>>> import numpy as np
>>> import numpy.linalg as la
>>> np.set_printoptions(suppress=True, linewidth=200)
>>> rnd = lambda a: np.round(a, 1) + 0
>>> arr = np.load("arr.npy")
>>> rnd(arr)
array([[ 0.7,  0.7,  0. ,  0. ,  0. ,  0. ,  0. ],
       [-0.7,  0.7,  0. ,  0. ,  0. ,  0. ,  0. ],
       [ 0. ,  0. ,  1. ,  0. ,  0. ,  0. ,  0. ],
       [ 0. ,  0. ,  0. ,  1. ,  0. ,  0. ,  0. ],
       [ 0. ,  0. ,  0. ,  0. ,  1. ,  0. ,  0. ],
       [ 0. ,  0. ,  0. ,  0. ,  0. ,  1. ,  0. ],
       [ 0. ,  0. ,  0. ,  0. ,  0. ,  0. ,  1. ]])
>>> A2 = la.inv(arr)
>>> rnd(la.det(arr) * A2)
array([[ 0.7, -0.7,  0. ,  0. ,  0. ,  0. ,  0. ],
       [ 0.7,  0.7,  0. ,  0. ,  0. ,  0. ,  0. ],
       [ 0. ,  0. ,  1. ,  0. ,  0. ,  0. ,  0. ],
       [ 0. ,  0. ,  0. ,  1. ,  0. ,  0. ,  0. ],
       [ 0. ,  0. ,  0. ,  0. ,  1. ,  0. ,  0. ],
       [ 0. ,  0. ,  0. ,  0. ,  0. ,  1. ,  0. ],
       [ 0. ,  0. ,  0. ,  0. ,  0. ,  0. ,  1. ]])
>>> print(rnd(arr @ A2))
[[1. 0. 0. 0. 0. 0. 0.]
 [0. 1. 0. 0. 0. 0. 0.]
 [0. 0. 1. 0. 0. 0. 0.]
 [0. 0. 0. 1. 0. 0. 0.]
 [0. 0. 0. 0. 1. 0. 0.]
 [0. 0. 0. 0. 0. 1. 0.]
 [0. 0. 0. 0. 0. 0. 1.]]
>>> rnd(la.det(arr) * la.det(A2))
np.float64(1.0)
>>> np.flatnonzero(la.matrix_power((arr != 0) + (arr.T != 0) + np.eye(7), 7)[3])
array([3])
>>> (la.matrix_power((arr != 0) + (arr.T != 0) + np.eye(7), 7) > 0).astype(int)
array([[1, 1, 0, 0, 0, 0, 0],
       [1, 1, 0, 0, 0, 0, 0],
       [0, 0, 1, 0, 0, 0, 0],
       [0, 0, 0, 1, 0, 0, 0],
       [0, 0, 0, 0, 1, 0, 0],
       [0, 0, 0, 0, 0, 1, 0],
       [0, 0, 0, 0, 0, 0, 1]])
>>> rnd(arr @ arr)
array([[ 0.,  1.,  0.,  0.,  0.,  0.,  0.],
       [-1.,  0.,  0.,  0.,  0.,  0.,  0.],
       [ 0.,  0.,  1.,  0.,  0.,  0.,  0.],
       [ 0.,  0.,  0.,  1.,  0.,  0.,  0.],
       [ 0.,  0.,  0.,  0.,  1.,  0.,  0.],
       [ 0.,  0.,  0.,  0.,  0.,  1.,  0.],
       [ 0.,  0.,  0.,  0.,  0.,  0.,  1.]])
>>> (arr != 0).astype(int)
array([[1, 1, 0, 0, 0, 0, 0],
       [1, 1, 0, 0, 0, 0, 0],
       [0, 0, 1, 0, 0, 0, 0],
       [0, 0, 0, 1, 0, 0, 0],
       [0, 0, 0, 0, 1, 0, 0],
       [0, 0, 0, 0, 0, 1, 0],
       [0, 0, 0, 0, 0, 0, 1]])
>>> arr.shape
(7, 7)
>>> arr[7]
Traceback (most recent call last):
  File "<python-input-15>", line 1, in <module>
    arr[7]
    ~~~^^^
IndexError: index 7 is out of bounds for axis 0 with size 7
>>> la.rank(arr)
Traceback (most recent call last):
  File "<python-input-16>", line 1, in <module>
    la.rank(arr)
    ^^^^^^^
AttributeError: module 'numpy.linalg' has no attribute 'rank'
>>> rnd(np.diff(arr, axis=0))
array([[-1.4,  0. ,  0. ,  0. ,  0. ,  0. ,  0. ],
       [ 0.7, -0.7,  1. ,  0. ,  0. ,  0. ,  0. ],
       [ 0. ,  0. , -1. ,  1. ,  0. ,  0. ,  0. ],
       [ 0. ,  0. ,  0. , -1. ,  1. ,  0. ,  0. ],
       [ 0. ,  0. ,  0. ,  0. , -1. ,  1. ,  0. ],
       [ 0. ,  0. ,  0. ,  0. ,  0. , -1. ,  1. ]])
>>> x0 = np.array([-1, -2, 1, 2, -2, -2, -2])
>>> print(rnd(np.sort(np.abs(np.degrees(np.angle(la.eigvals(arr)))))))
[ 0.  0.  0.  0.  0. 45. 45.]
>>> rnd(np.abs(la.eigvals(arr)))
array([1., 1., 1., 1., 1., 1., 1.])
>>> [p for p in range(1, 25) if np.allclose(la.matrix_power(arr, p), np.eye(7))]
[8, 16, 24]
>>> rnd(la.det(arr))
np.float64(1.0)
>>> rnd(la.norm(x0)), rnd(la.norm(arr @ x0))
(np.float64(4.7), np.float64(4.7))
>>> 7 - la.matrix_rank(arr - np.eye(7), tol=1e-8)
np.int64(5)
